>>> import numpy as np
>>> np.set_printoptions(precision=2, suppress=True, linewidth=100)
>>> A = np.loadtxt("run19.csv", delimiter=",")
>>> print(A)
[[ -1.3  -2.6   0.8  -0.9  -0.9  -1.6  -0.7]
 [ -0.4   0.2   1.2   1.6   0.4  -0.9   0.5]
 [  1.4  -0.4   1.2  -0.5  -1.    0.   -1.1]
 [  0.1  -1.   -0.6  -1.7  -0.1  -1.4  -1.6]
 [ -0.1   0.1   1.    1.3  -1.1  -2.2  -1. ]
 [ -0.7   0.4   2.7  -0.5  -0.8  -0.7  -0.4]
 [  0.6   1.3   0.1   0.2  -0.7  -1.4   1. ]
 [  0.8  -0.2   1.2  -0.1   0.   -0.3   0.4]
 [ -0.5   0.5   0.5   0.1  -1.4   1.3   1.4]
 [ -1.6   0.7   1.4  -0.3  -1.8   0.9  -0.5]
 [  0.6   1.2  -2.2   1.6  -1.5  -0.8  -1.1]
 [  0.1   1.5   1.2  -1.5   0.9   1.6   0.3]
 [  1.3   0.5   1.4  -0.2  -1.    0.2   1.9]
 [  0.2   0.1  -1.2   0.    0.1   0.3  -0.2]
 [  1.    0.4   0.3   0.3   0.6   0.3  -0.7]
 [  0.6  -1.2  -0.7   1.1   1.3   1.3   0.9]
 [  2.1   1.2   2.   -1.3   0.1  -1.2  -0.2]
 [ -0.5   0.    0.4  -1.1   0.6   2.2  -0.6]
 [  0.6  -1.1   0.1   0.8  -1.    2.   -0.2]
 [ -0.8   0.2  -1.9   1.8  -1.2   0.8   1.1]
 [-14.   36.  -24.  -16.   14.   -6.  -56. ]
 [  0.3  -0.3  -2.   -0.2  -0.5  -0.4   0.2]
 [  0.7   1.3   0.3   0.5  -1.4  -0.4   1.2]
 [  0.7  -0.3  -1.2   1.    0.5   0.5  -0.4]
 [  2.1   0.1  -0.2  -0.5   2.6   1.6  -0.5]
 [  0.   -0.5  -0.7  -1.3   0.1   1.7  -0.3]
 [  0.    0.3  -0.1  -0.4   1.6  -0.5   2. ]
 [  0.1   0.2   0.5   0.1   0.5  -1.   -1.3]
 [  0.1  -0.6   1.4  -1.    0.6  -1.7  -0.1]
 [  0.8   0.3   0.1   1.2  -0.3  -0.2  -0.9]
 [  1.4  -1.7   0.2   1.3  -0.2   1.5   0.3]
 [ -0.1  -0.5   1.3  -1.7   0.1  -0.1   1.1]
 [  0.6  -0.2   0.8   0.5   0.7  -1.2  -0.1]
 [ -0.5  -0.6   0.   -1.5  -0.3   1.3  -0.2]]
>>> out = A / np.linalg.norm(A, axis=1, keepdims=True)
>>> gram = out @ out.T
>>> print(np.linalg.norm(out, axis=1))
[1. 1. 1. 1. 1. 1. 1. 1. 1. 1. 1. 1. 1. 1. 1. 1. 1. 1. 1. 1. 1. 1. 1. 1. 1. 1. 1. 1. 1. 1. 1. 1. 1.
 1.]
>>> print(round(float(np.degrees(np.arccos(np.clip(gram[15, 17], -1, 1)))), 2))
79.85
>>> Xs = A - A.mean(axis=0)
>>> vecs = np.linalg.svd(Xs)[2][:1]
>>> out = Xs - Xs @ vecs.T @ vecs
>>> print(np.diag(vecs.T @ vecs))
[0.04 0.23 0.1  0.04 0.03 0.01 0.55]
>>> print(np.cov(Xs @ vecs.T, rowvar=False))
168.8818537697219
>>> print(np.linalg.norm(out, axis=1).round(6).argmax())
0
>>> print(out.std(axis=0))
[0.83 0.85 1.06 0.99 0.95 1.16 0.57]
>>> Xs = A - A.mean(axis=0)
>>> left, s, Vh = np.linalg.svd(Xs, full_matrices=False)
>>> print((np.sign(left[:, 0]) == np.sign(left[0, 0])).astype(int))
[1 1 1 1 1 1 1 1 1 1 1 1 1 1 1 1 1 1 1 1 0 1 1 1 1 1 1 1 1 1 1 1 1 1]
>>> print(np.round(s ** 2 / (s ** 2).sum(), 2) + 0)
[0.96 0.01 0.01 0.01 0.01 0.   0.  ]
>>> print(np.searchsorted(np.cumsum(s ** 2) / (s ** 2).sum(), 0.9) + 1)
1
>>> print(np.linalg.matrix_rank(Xs))
7
>>> print(np.abs(left[:, 0]).argmax())
20
>>> print(Vh[0] * np.sign(Vh[0, np.abs(Vh[0]).argmax()]))
[ 0.19 -0.48  0.32  0.21 -0.19  0.08  0.74]
